$ ipython --no-banner

In [1]: import numpy as np

In [2]: from numpy import linalg as LA

In [3]: np.set_printoptions(precision=2, suppress=True, linewidth=120, sign=" ")

In [4]: K = np.array([[1, -1, -1, 1, -1, 1, 1, -1],
   ...:     [1, 1, -1, -1, 1, 1, -1, -1],
   ...:     [1, 1, -1, -1, -1, -1, 1, 1],
   ...:     [1, 1, 1, 1, -1, -1, -1, -1],
   ...:     [1, -1, -1, 1, 1, -1, -1, 1],
   ...:     [1, -1, 1, -1, -1, 1, -1, 1],
   ...:     [1, 1, 1, 1, 1, 1, 1, 1]])

In [5]: print(K.sum(axis=0))
[ 7  1 -1  1 -1  1 -1  1]

In [6]: print(LA.svd(K, compute_uv=False))
[ 2.83  2.83  2.83  2.83  2.83  2.83  2.83]

In [7]: print(np.count_nonzero(K))
56

In [8]: print(np.diff(K, axis=0))
[[ 0  2  0 -2  2  0 -2  0]
 [ 0  0  0  0 -2 -2  2  2]
 [ 0  0  2  2  0  0 -2 -2]
 [ 0 -2 -2  0  2  0  0  2]
 [ 0  0  2 -2 -2  2  0  0]
 [ 0  2  0  2  2  0  2  0]]

In [9]: print(np.unravel_index(np.abs(K).argmax(), K.shape))
(np.int64(0), np.int64(0))

In [10]: print(K.sum(axis=1))
[ 0  0  0  0  0  0  8]

In [11]: print(np.abs(K).max())
1

In [12]: print(K - K[0])
[[ 0  0  0  0  0  0  0  0]
 [ 0  2  0 -2  2  0 -2  0]
 [ 0  2  0 -2  0 -2  0  2]
 [ 0  2  2  0  0 -2 -2  0]
 [ 0  0  0  0  2 -2 -2  2]
 [ 0  0  2 -2  0  0 -2  2]
 [ 0  2  2  0  2  0  0  2]]

In [13]: print(LA.matrix_rank(K))
7

In [14]: blk = np.stack([K, 4 * K, K[::-1]])

In [15]: print((blk @ K.T).shape)
(3, 7, 7)

In [16]: print(blk.sum(axis=0))
[[ 6 -4 -4  6 -4  6  6 -4]
 [ 6  4 -4 -6  4  6 -6 -4]
 [ 6  4 -6 -4 -4 -6  4  6]
 [ 6  6  6  6 -6 -6 -6 -6]
 [ 6 -4 -6  4  4 -6 -4  6]
 [ 6 -4  4 -6 -4  6 -6  4]
 [ 6  4  4  6  4  6  6  4]]

In [17]: print(np.einsum("bij,cij->bc", blk, blk))
[[  56  224    8]
 [ 224  896   32]
 [   8   32   56]]
